In [1]: import numpy as np

In [2]: import numpy.linalg as la

In [3]: np.set_printoptions(precision=3, suppress=True, linewidth=100, floatmode="fixed")

In [4]: def tidy(a):
   ...:     return np.round(a, 3) + 0
   ...: 

In [5]: A = np.loadtxt("out2.csv", delimiter=",")

In [6]: tidy(A)
Out[6]: 
array([[ 1.000,  0.000,  0.000,  0.000,  0.000,  0.000],
       [ 0.000,  1.000,  0.000,  0.000,  0.000,  0.000],
       [ 0.000,  0.000,  1.000,  0.000,  0.000,  0.000],
       [ 0.000,  0.000,  0.000, -0.500,  0.000,  0.866],
       [ 0.000,  0.000,  0.000,  0.000,  1.000,  0.000],
       [ 0.000,  0.000,  0.000, -0.866,  0.000, -0.500]])

In [7]: tidy((A - A.T) / 2)
Out[7]: 
array([[ 0.000,  0.000,  0.000,  0.000,  0.000,  0.000],
       [ 0.000,  0.000,  0.000,  0.000,  0.000,  0.000],
       [ 0.000,  0.000,  0.000,  0.000,  0.000,  0.000],
       [ 0.000,  0.000,  0.000,  0.000,  0.000,  0.866],
       [ 0.000,  0.000,  0.000,  0.000,  0.000,  0.000],
       [ 0.000,  0.000,  0.000, -0.866,  0.000,  0.000]])

In [8]: np.allclose(A @ A.T, A.T @ A)
Out[8]: True

In [9]: tidy((A + A.T) / 2)
Out[9]: 
array([[ 1.000,  0.000,  0.000,  0.000,  0.000,  0.000],
       [ 0.000,  1.000,  0.000,  0.000,  0.000,  0.000],
       [ 0.000,  0.000,  1.000,  0.000,  0.000,  0.000],
       [ 0.000,  0.000,  0.000, -0.500,  0.000,  0.000],
       [ 0.000,  0.000,  0.000,  0.000,  1.000,  0.000],
       [ 0.000,  0.000,  0.000,  0.000,  0.000, -0.500]])

In [10]: tidy(la.det(A))
Out[10]: np.float64(1.0)

In [11]: mat = np.loadtxt("case12.csv", delimiter=",")

In [12]: tidy(mat)
Out[12]: 
array([[  6.068,  12.944,   6.736,  -6.812],
       [  1.118,  -8.637,   9.483,  -3.579],
       [-12.213,  -1.138,   1.130,  -8.016],
       [ -7.418,   2.358,   9.199,  14.843],
       [  9.757,  -4.464,   5.180,   0.905]])

In [13]: other = np.c_[mat[:, :1] @ np.array([[3]]), np.array([3, -3, -2, 1, -2])]

In [14]: tidy(other)
Out[14]: 
array([[ 18.203,   3.000],
       [  3.354,  -3.000],
       [-36.639,  -2.000],
       [-22.254,   1.000],
       [ 29.270,  -2.000]])

In [15]: tidy(la.norm(la.qr(mat)[0].T @ other, axis=0) ** 2 / ((other ** 2).sum(axis=0) + 1e-12))
Out[15]: array([1.000, 0.963])

In [16]: la.matrix_rank(np.c_[mat, other])
Out[16]: np.int64(5)

In [17]: tidy(la.lstsq(mat, other[:, 0])[0])
Out[17]: array([3.000, 0.000, 0.000, 0.000])

In [18]: other = mat / np.sqrt((mat ** 2).mean(axis=1, keepdims=True))

In [19]: tidy(la.norm(other, axis=1))
Out[19]: array([2.000, 2.000, 2.000, 2.000, 2.000])

In [20]: la.matrix_rank(mat - mat.mean(axis=1, keepdims=True))
Out[20]: np.int64(3)

In [21]: la.matrix_rank(other) == la.matrix_rank(mat)
Out[21]: np.True_

In [22]: O, r_ = la.qr(mat)

In [23]: tidy(O.T @ O)
Out[23]: 
array([[1.000, 0.000, 0.000, 0.000],
       [0.000, 1.000, 0.000, 0.000],
       [0.000, 0.000, 1.000, 0.000],
       [0.000, 0.000, 0.000, 1.000]])

In [24]: tidy(np.abs(np.diag(r_)))
Out[24]: array([18.370, 16.356, 15.712, 18.012])

In [25]: tidy(O @ r_)
Out[25]: 
array([[  6.068,  12.944,   6.736,  -6.812],
       [  1.118,  -8.637,   9.483,  -3.579],
       [-12.213,  -1.138,   1.130,  -8.016],
       [ -7.418,   2.358,   9.199,  14.843],
       [  9.757,  -4.464,   5.180,   0.905]])

In [26]: np.allclose(r_.T @ r_, mat.T @ mat)
Out[26]: True

In [27]: tidy(np.trace(O @ O.T))
Out[27]: np.float64(4.0)

In [28]: P = mat @ la.solve(mat.T @ mat, mat.T)

In [29]: tidy((np.eye(5) - P) @ mat)
Out[29]: 
array([[0.000, 0.000, 0.000, 0.000],
       [0.000, 0.000, 0.000, 0.000],
       [0.000, 0.000, 0.000, 0.000],
       [0.000, 0.000, 0.000, 0.000],
       [0.000, 0.000, 0.000, 0.000]])

In [30]: np.trace(P)
Out[30]: np.float64(4.0)

In [31]: tidy(np.diag(P))
Out[31]: array([0.998, 0.760, 0.778, 0.995, 0.469])
